$ ipython --no-banner

In [1]: import numpy as np

In [2]: import numpy.linalg as la

In [3]: np.set_printoptions(suppress=True, linewidth=160)

In [4]: J = np.load("out10.npy")

In [5]: print(J.round(2) + 0)
[[  7.64  -5.61  -5.18 -10.31  -7.26  11.66  14.63  -3.02 -11.09 -15.75]
 [  7.17  -5.36  -5.07  -9.91  -6.57  11.    13.86  -3.1  -10.55 -14.87]
 [  5.48  -4.45  -4.66  -8.42  -4.18   8.68  11.09  -3.32  -8.58 -11.64]
 [  3.54  -3.41  -4.09  -6.63  -1.67   6.13   7.99  -3.41  -6.27  -7.94]
 [  3.44  -3.36  -4.06  -6.54  -1.55   6.01   7.84  -3.41  -6.15  -7.75]
 [  1.02  -2.01  -3.01  -4.03   0.98   3.03   4.04  -3.01  -3.03  -3.05]
 [  0.75  -1.85  -2.84  -3.69   1.19   2.7    3.59  -2.89  -2.64  -2.49]
 [ -0.39  -0.83  -1.42  -1.53   1.33   1.07   1.29  -1.54  -0.56   0.06]
 [ -0.4   -0.81  -1.39  -1.49   1.3    1.04   1.26  -1.5   -0.53   0.09]
 [ -0.42  -0.68  -1.16  -1.22   1.14   0.89   1.03  -1.25  -0.36   0.21]
 [  0.     0.     0.01   0.01  -0.01  -0.01  -0.01   0.01   0.     0.  ]
 [  0.1    0.1    0.15   0.15  -0.14  -0.15  -0.15   0.14   0.    -0.1 ]
 [  0.15   0.15   0.22   0.22  -0.21  -0.23  -0.23   0.21  -0.01  -0.16]
 [  0.34   0.33   0.45   0.45  -0.42  -0.53  -0.5    0.42  -0.04  -0.36]
 [  1.56   1.59   1.67   1.84  -0.84  -3.1   -2.8    1.19  -0.45  -1.69]
 [  3.31   4.8    3.32   4.68   1.98 -11.07  -9.85   0.74  -1.09  -3.18]
 [  3.32   4.83   3.34   4.71   2.02 -11.17  -9.93   0.72  -1.1   -3.18]
 [  3.69   6.09   3.78   5.77   3.79 -14.51 -12.92   0.2   -1.17  -3.28]
 [  3.83   6.71   3.97   6.28   4.72 -16.16 -14.41  -0.1   -1.18  -3.27]
 [  4.13   8.7    4.52   7.94   8.   -21.57 -19.31  -1.17  -1.12  -2.98]
 [  4.21  13.49   5.56  11.91  16.93 -34.91 -31.48  -4.23  -0.51  -1.29]
 [  4.05  15.56   5.93  13.64  21.11 -40.76 -36.86  -5.69  -0.1   -0.24]
 [  4.02  15.84   5.97  13.86  21.66 -41.53 -37.57  -5.88  -0.04  -0.09]]

In [6]: # rows and columns are dependent

In [7]: G = np.cov(J, rowvar=False)

In [8]: np.argsort(-J.std(axis=0).round(6), kind="stable")
Out[8]: array([5, 6, 4, 3, 1, 9, 2, 8, 0, 7])

In [9]: np.round(np.median(J, axis=0), 2)
Out[9]: array([ 3.32,  0.1 ,  0.15,  0.15,  1.14, -0.15, -0.15, -1.5 , -1.09, -2.49])

In [10]: np.round(np.polyfit(J[:, 3], J[:, 1], 1), 2)
Out[10]: array([0.88, 1.49])

In [11]: np.round(J.std(axis=0), 2)
Out[11]: array([ 2.35,  6.21,  3.65,  6.88,  7.41, 15.22, 14.57,  2.05,  3.42,  4.66])

In [12]: W0 = np.loadtxt("run8.csv", delimiter=",")

In [13]: print(W0)
[[-3.  0.  0.  0.  0.  0.  0.]
 [ 3. -2.  0.  0.  0.  0.  0.]
 [-3. -1.  5.  0.  0.  0.  0.]
 [-5.  3. -1.  1.  0.  0.  0.]
 [ 4. -3.  5.  2.  5.  0.  0.]
 [ 0.  5.  2. -3. -2.  1.  0.]
 [-5. -3.  1. -4.  3. -3. -5.]]

In [14]: # triangular: eigenvalues sit on the diagonal

In [15]: def softmax(z):
    ...:     e = np.exp(z - z.max(axis=-1, keepdims=True))
    ...:     return e / e.sum(axis=-1, keepdims=True)
    ...: 

In [16]: print(np.round(softmax(10 * W0[4]), 2) + 0)
[0.  0.  0.5 0.  0.5 0.  0. ]

In [17]: S = W0 @ W0.T / np.sqrt(7)

In [18]: np.round(softmax(S), 2) + 0
Out[18]: 
array([[0.05, 0.  , 0.05, 0.45, 0.  , 0.  , 0.45],
       [0.  , 0.13, 0.  , 0.  , 0.87, 0.  , 0.  ],
       [0.  , 0.  , 0.99, 0.  , 0.  , 0.  , 0.01],
       [0.  , 0.  , 0.  , 1.  , 0.  , 0.  , 0.  ],
       [0.  , 0.  , 0.  , 0.  , 1.  , 0.  , 0.  ],
       [0.  , 0.  , 0.  , 0.  , 0.  , 1.  , 0.  ],
       [0.  , 0.  , 0.  , 0.  , 0.  , 0.  , 1.  ]])

In [19]: softmax(S).round(6).argmax(axis=1)
Out[19]: array([3, 4, 2, 3, 4, 5, 6])

In [20]: rng = np.random.default_rng(606)

In [21]: z = rng.permutation(7)

In [22]: z
Out[22]: array([4, 0, 1, 3, 5, 6, 2])

In [23]: A2 = W0[z][:, z]

In [24]: A2
Out[24]: 
array([[ 5.,  4., -3.,  2.,  0.,  0.,  5.],
       [ 0., -3.,  0.,  0.,  0.,  0.,  0.],
       [ 0.,  3., -2.,  0.,  0.,  0.,  0.],
       [ 0., -5.,  3.,  1.,  0.,  0., -1.],
       [-2.,  0.,  5., -3.,  1.,  0.,  2.],
       [ 3., -5., -3., -4., -3., -5.,  1.],
       [ 0., -3., -1.,  0.,  0.,  0.,  5.]])

In [25]: print(np.allclose(A2, W0))
False

In [26]: print(round(la.det(A2), 2), round(la.det(W0[z]), 2))
-750.0 750.0

In [27]: u, r1 = W0[0], W0[3]

In [28]: u @ u
Out[28]: np.float64(9.0)

In [29]: u @ r1
Out[29]: np.float64(15.0)

In [30]: p = (u @ r1) / (u @ u) * u

In [31]: np.outer(u, r1)
Out[31]: 
array([[15., -9.,  3., -3., -0., -0., -0.],
       [-0.,  0., -0.,  0.,  0.,  0.,  0.],
       [-0.,  0., -0.,  0.,  0.,  0.,  0.],
       [-0.,  0., -0.,  0.,  0.,  0.,  0.],
       [-0.,  0., -0.,  0.,  0.,  0.,  0.],
       [-0.,  0., -0.,  0.,  0.,  0.,  0.],
       [-0.,  0., -0.,  0.,  0.,  0.,  0.]])

In [32]: la.matrix_rank(np.outer(u, r1))
Out[32]: np.int64(1)

In [33]: round(la.norm(u + r1) ** 2 + la.norm(u - r1) ** 2, 2)
Out[33]: np.float64(90.0)

In [34]: p
Out[34]: array([-5.,  0.,  0.,  0.,  0.,  0.,  0.])

In [35]: la.matrix_rank(W0 - W0[0, 0] * np.eye(7))
Out[35]: np.int64(6)

In [36]: W0 @ W0
Out[36]: 
array([[  9.,   0.,   0.,   0.,   0.,   0.,   0.],
       [-15.,   4.,   0.,   0.,   0.,   0.,   0.],
       [ -9.,  -3.,  25.,   0.,   0.,   0.,   0.],
       [ 22.,  -2.,  -6.,   1.,   0.,   0.,   0.],
       [-26.,  -8.,  48.,  12.,  25.,   0.,   0.],
       [ 16., -10.,   5., -10., -12.,   1.,   0.],
       [ 60., -16.,  13.,  31.,   6.,  12.,  25.]])

In [37]: print([int(la.matrix_rank(la.matrix_power(W0, p))) for p in range(1, 8)])
[7, 7, 7, 7, 7, 7, 7]

In [38]: np.round(np.sort(la.eigvals(W0)), 2)
Out[38]: array([-5., -3., -2.,  1.,  1.,  5.,  5.])

In [39]: feats = np.loadtxt("test6.csv", delimiter=",")

In [40]: feats
Out[40]: 
array([[ 3.,  0.,  0.,  2.,  4., -4.,  0.,  0.,  0.,  3.,  3.,  3.,  7.],
       [ 0.,  7., -8.,  0.,  0.,  0., -8.,  7.,  8.,  0.,  0.,  0.,  0.],
       [ 0.,  0.,  5.,  0.,  0.,  0.,  1.,  0., -4.,  0.,  0.,  0.,  0.],
       [ 3.,  0.,  0., -2.,  1.,  1.,  0.,  0.,  0.,  9., -8.,  2.,  3.],
       [ 7.,  0.,  0., -3.,  1.,  5.,  0.,  0.,  0., -6., -2., -1.,  6.],
       [ 4.,  0.,  0., -9.,  9., -2.,  0.,  0.,  0., -9.,  6.,  0., -2.],
       [ 0.,  1., -3.,  0.,  0.,  0.,  8., -3.,  4.,  0.,  0.,  0.,  0.],
       [ 0., -8., -5.,  0.,  0.,  0., -8.,  2.,  3.,  0.,  0.,  0.,  0.],
       [ 0., -9.,  0.,  0.,  0.,  0.,  8., -6., -3.,  0.,  0.,  0.,  0.],
       [-2.,  0.,  0.,  2., -8.,  1.,  0.,  0.,  0., -8., -1.,  1.,  7.],
       [-3.,  0.,  0.,  9., -7.,  8.,  0.,  0.,  0.,  1., -2.,  0.,  4.],
       [ 5.,  0.,  0.,  3.,  9., -4.,  0.,  0.,  0.,  3.,  6., -2.,  3.],
       [-8.,  0.,  0.,  8.,  1., -1.,  0.,  0.,  0.,  2.,  1.,  5.,  1.]])

In [41]: z = rng.permutation(13)

In [42]: z
Out[42]: array([ 1,  6,  9, 11,  2,  5,  0,  3,  8,  4, 10,  7, 12])

In [43]: A2 = feats[z][:, z]

In [44]: np.diag(A2)
Out[44]: array([ 7.,  8., -8., -2.,  5., -2.,  3., -2., -3.,  1., -2.,  2.,  1.])

In [45]: np.round(np.sort(np.abs(la.eigvals(A2))), 2)
Out[45]: array([ 1.52,  1.72,  3.78,  3.78,  5.11,  9.06,  9.06,  9.99,  9.99, 11.18, 11.18, 12.02, 12.3 ])
